$ python3 -q
>>> import numpy as np
>>> np.set_printoptions(precision=3, suppress=True, linewidth=140)
>>> A = np.loadtxt("data.csv", delimiter=",")
>>> print(A)
[[ -0.721 -10.273  -1.54 ]
 [ -0.446   3.255   0.22 ]
 [ -1.87   -8.961  -1.363]
 [  0.751 -17.748  -1.373]
 [ -3.634  -9.877  -0.543]
 [  0.511   6.066   0.806]
 [ -6.677  -5.601  -0.221]
 [  1.14  -34.402  -2.184]
 [ -3.345  22.612   2.847]
 [  2.209 -13.46   -0.783]
 [ -1.179  -7.739  -0.626]
 [  0.465  11.714   1.424]
 [  3.555   7.558   0.37 ]
 [  5.004   7.007   1.055]
 [ -1.963 -16.509  -0.884]
 [  2.324   0.678  -0.144]
 [  2.854 -18.367  -1.757]
 [ -2.966 -22.138  -2.726]]
>>> cen = A - A.mean(axis=0)
>>> V = np.linalg.svd(cen)[2][:2]
>>> Y = cen - cen @ V.T @ V
>>> Y.std(axis=0)
array([0.001, 0.042, 0.454])
>>> print(np.linalg.norm(Y, axis=1).round(6).argmax())
7
>>> np.diag(V.T @ V)
array([1.   , 0.991, 0.009])
>>> np.round(np.cov(cen @ V.T, rowvar=False), 3) + 0
array([[197.639,   0.   ],
       [  0.   ,   8.486]])
>>> vec = np.array([2, -2, 2])
>>> rhs = A @ vec
>>> b, lr = np.zeros(3), 1 / np.linalg.norm(A, 2) ** 2
>>> for i in range(4):
...     b -= lr * A.T @ (A @ b - rhs)
...     if i % 1 == 0: print(i, round(np.linalg.norm(A @ b - rhs), 3))
... 
0 23.81
1 22.976
2 22.173
3 21.4
>>> b
array([ 0.247, -1.778, -0.152])
>>> W = np.array([[0, -3, 3, 1, 1, -3], [1, 3, 2, 1, -3, 1], [-2, 3, 0, -2, 3, 3]])
>>> b = np.array([1, 0, 2, 1, 1, 2])
>>> hid = np.maximum(A @ W + b, 0)
>>> (hid > 0).mean(axis=0)
array([0.389, 0.389, 0.389, 0.389, 0.667, 0.389])
>>> cent = np.array([[-2, 2, 3], [-3, 1, 2], [1, 2, 2], [2, 1, 2], [1, 1, 3], [2, 1, -2]])
>>> (hid @ cent).round(6).argmax(axis=1)
array([2, 1, 2, 2, 2, 2, 0, 2, 1, 2, 2, 2, 2, 2, 2, 2, 2, 2])
>>> P = A @ np.linalg.solve(A.T @ A, A.T)
>>> print(np.allclose(P @ P, P))
True
>>> E = np.load("a.npy")
>>> E
array([[-0.371,  0.928],
       [ 0.928,  0.371]])
>>> # symmetric, so the eigenvalues are real
>>> print(np.round(np.linalg.eigvalsh(E).min(), 3))
-1.0
>>> [round(float(np.linalg.det(E[:i, :i])), 2) + 0 for i in range(1, 3)]
[-0.37, -1.0]
>>> evals, V = np.linalg.eig(E)
>>> print(np.sort(np.linalg.eigvals(E @ E)))
[1. 1.]
>>> print(np.sort(np.linalg.eigvals(np.linalg.inv(E))))
[-1.  1.]
>>> evals
array([-1.,  1.])
>>> Q, V = np.linalg.qr(E[:, :1])[0], np.linalg.qr(E[:, 1:])[0]
>>> s = np.linalg.svd(Q.T @ V, compute_uv=False)
>>> np.degrees(np.arccos(s.clip(0, 1)))
array([90.])
>>> print(round(float(np.linalg.norm(Q @ Q.T - V @ V.T, 2)), 3))
1.0
>>> print(s.round(3) + 0)
[0.]
>>> K = np.load("dump.npy")
>>> print(K)
[[0 0 0 0]
 [0 0 1 1]
 [0 1 0 1]
 [0 1 1 0]]
>>> [round(float(np.linalg.det(K[:i, :i])), 2) + 0 for i in range(1, 5)]
[0.0, 0.0, 0.0, 0.0]
>>> try:
...     np.linalg.cholesky(K)
... except np.linalg.LinAlgError as e:
...     print("failed:", e)
... 
failed: Matrix is not positive definite
>>> np.round(np.linalg.eigvalsh(K).min(), 3)
np.float64(-1.0)
>>> np.argsort(-np.linalg.norm(K, axis=0).round(6), kind="stable")[:3]
array([1, 2, 3])
>>> evals, V = np.linalg.eigh(K)
>>> np.linalg.eigvalsh(K + 2 * np.eye(4))
array([1., 1., 2., 4.])
>>> np.round(V.T @ K @ V, 3) + 0
array([[-1.,  0.,  0.,  0.],
       [ 0., -1.,  0.,  0.],
       [ 0.,  0.,  0.,  0.],
       [ 0.,  0.,  0.,  2.]])
>>> np.abs(V[:, -1])
array([0.   , 0.577, 0.577, 0.577])
>>> np.linalg.eigvalsh(K @ K)
array([0., 1., 1., 4.])
>>> evals
array([-1., -1.,  0.,  2.])
>>> print(np.linalg.svd(K, compute_uv=False))
[2. 1. 1. 0.]
>>> np.abs(V[:, -1]).round(6).argmax()
np.int64(1)
>>> (evals > 1e-8).sum(), (evals < -1e-8).sum()
(np.int64(1), np.int64(2))
>>> np.round(V.T @ V, 3) + 0
array([[1., 0., 0., 0.],
       [0., 1., 0., 0.],
       [0., 0., 1., 0.],
       [0., 0., 0., 1.]])
>>> np.unique(evals.round(6) + 0, return_counts=True)[1]
array([2, 1, 1])
>>> rank = np.linalg.matrix_rank(K)
>>> rank
np.int64(3)
>>> N = np.linalg.svd(K)[2][rank:].T
>>> [int(np.linalg.matrix_rank(K[:, :j + 1])) for j in range(4)]
[0, 1, 2, 3]
>>> print([int(np.linalg.matrix_rank(K[:i])) for i in range(1, len(K) + 1)])
[0, 1, 2, 3]
>>> K @ N
array([[0.],
       [0.],
       [0.],
       [0.]])
>>> np.allclose(K @ N, 0)
True
>>> np.linalg.matrix_rank(K.T @ K), np.linalg.matrix_rank(K @ K.T)
(np.int64(3), np.int64(3))
>>> Y = np.array([[1, 2], [2, 0], [2, 0]])
>>> feats = np.kron(np.eye(3, dtype=int), Y)
>>> feats
array([[1, 2, 0, 0, 0, 0],
       [2, 0, 0, 0, 0, 0],
       [2, 0, 0, 0, 0, 0],
       [0, 0, 1, 2, 0, 0],
       [0, 0, 2, 0, 0, 0],
       [0, 0, 2, 0, 0, 0],
       [0, 0, 0, 0, 1, 2],
       [0, 0, 0, 0, 2, 0],
       [0, 0, 0, 0, 2, 0]])
>>> np.round(np.poly(K), 3) + 0
array([ 1.,  0., -3., -2.,  0.])
>>> print(np.einsum("ii->", K))
0
>>> np.linalg.eigvals(K)
array([-1.,  2., -1.,  0.])
>>> round(float(np.linalg.eigvals(K).sum().real), 3)
-0.0
>>> Y = np.c_[feats[:, :3] @ np.array([[0, -1, -1], [0, 0, 1], [1, 3, -1]]), np.array([1, 2, 3, 3, 2, 2, 2, 0, 2])]
>>> print(Y)
[[ 0 -1  1  1]
 [ 0 -2 -2  2]
 [ 0 -2 -2  3]
 [ 1  3 -1  3]
 [ 2  6 -2  2]
 [ 2  6 -2  2]
 [ 0  0  0  2]
 [ 0  0  0  0]
 [ 0  0  0  2]]
>>> np.linalg.norm(np.linalg.qr(feats)[0].T @ Y, axis=0) ** 2 / ((Y ** 2).sum(axis=0) + 1e-12)
array([1.   , 1.   , 1.   , 0.936])
>>> print(np.round(np.linalg.norm(Y - feats @ np.linalg.lstsq(feats, Y)[0], axis=0), 3) + 0)
[0.    0.    0.    1.581]
>>> np.round(np.linalg.lstsq(feats, Y[:, 0])[0], 3) + 0
array([0., 0., 1., 0., 0., 0.])
>>> W = np.array([[2, 1, 7, 9, 1],
...     [8, 8, 1, 8, 9],
...     [8, 3, 0, 1, 4],
...     [2, 1, 5, 7, 5],
...     [5, 3, 9, 2, 8],
...     [3, 4, 6, 5, 9]])
>>> b = np.array([1, 3, 0, 3, 1])
>>> hid = np.maximum(feats @ W + b, 0)
>>> print((hid > 0).mean(axis=0))
[1.    1.    0.778 1.    1.   ]
>>> hid
array([[19, 20,  9, 28, 20],
       [ 5,  5, 14, 21,  3],
       [ 5,  5, 14, 21,  3],
       [13,  8, 10, 18, 15],
       [17,  9,  0,  5,  9],
       [17,  9,  0,  5,  9],
       [12, 14, 21, 15, 27],
       [11,  9, 18,  7, 17],
       [11,  9, 18,  7, 17]])
>>> cent = np.array([[-2, 4], [-3, -5], [0, 3], [5, 5], [3, -5]])
>>> (hid @ cent).round(6).argmax(axis=1)
array([0, 1, 1, 0, 1, 1, 0, 0, 0])
>>> P = feats @ np.linalg.solve(feats.T @ feats, feats.T)
>>> np.trace(P)
np.float64(6.0)
>>> P @ feats[:, 4]
array([0., 0., 0., 0., 0., 0., 1., 2., 2.])
>>> np.allclose(P @ P, P)
True
>>> J = np.load("x.npy")
>>> J
array([[ 1.195, -3.936,  6.459],
       [ 1.186, -4.705,  1.129],
       [ 2.143, -2.226,  6.823],
       [ 3.49 , -4.619,  1.621],
       [ 4.26 , -2.638,  2.728],
       [ 1.092, -5.273,  0.71 ],
       [ 2.456,  0.028,  6.282],
       [ 2.236, -4.281,  1.778],
       [ 1.883, -0.886,  5.813],
       [ 1.066, -1.075,  7.002],
       [ 2.435, -5.273,  2.574],
       [ 1.503, -5.191,  2.044],
       [ 2.4  , -1.088,  8.434],
       [ 1.571, -2.066,  7.629],
       [ 1.169, -1.756,  5.551],
       [ 0.625, -2.83 ,  2.303],
       [ 3.329, -5.902,  2.004]])
>>> Y = np.c_[J[:, :2] @ np.array([[1, -3], [5, -1]]), np.array([1, 3, 1, 1, 1, 0, 3, 2, 2, 0, 0, 2, 3, 0, 3, 2, 2])]
>>> Y
array([[-18.485,   0.351,   1.   ],
       [-22.339,   1.147,   3.   ],
       [ -8.987,  -4.203,   1.   ],
       [-19.605,  -5.851,   1.   ],
       [ -8.93 , -10.142,   1.   ],
       [-25.273,   1.997,   0.   ],
       [  2.596,  -7.396,   3.   ],
       [-19.169,  -2.427,   2.   ],
       [ -2.547,  -4.763,   2.   ],
       [ -4.309,  -2.123,   0.   ],
       [-23.93 ,  -2.032,   0.   ],
       [-24.452,   0.682,   2.   ],
       [ -3.04 ,  -6.112,   3.   ],
       [ -8.759,  -2.647,   0.   ],
       [ -7.611,  -1.751,   3.   ],
       [-13.525,   0.955,   2.   ],
       [-26.181,  -4.085,   2.   ]])
>>> print(np.round(np.linalg.lstsq(J, Y[:, 0])[0], 3) + 0)
[1. 5. 0.]
>>> np.round(np.linalg.norm(Y - J @ np.linalg.lstsq(J, Y)[0], axis=0), 3) + 0
array([0.   , 0.   , 4.847])
>>> np.linalg.matrix_rank(Y)
np.int64(3)
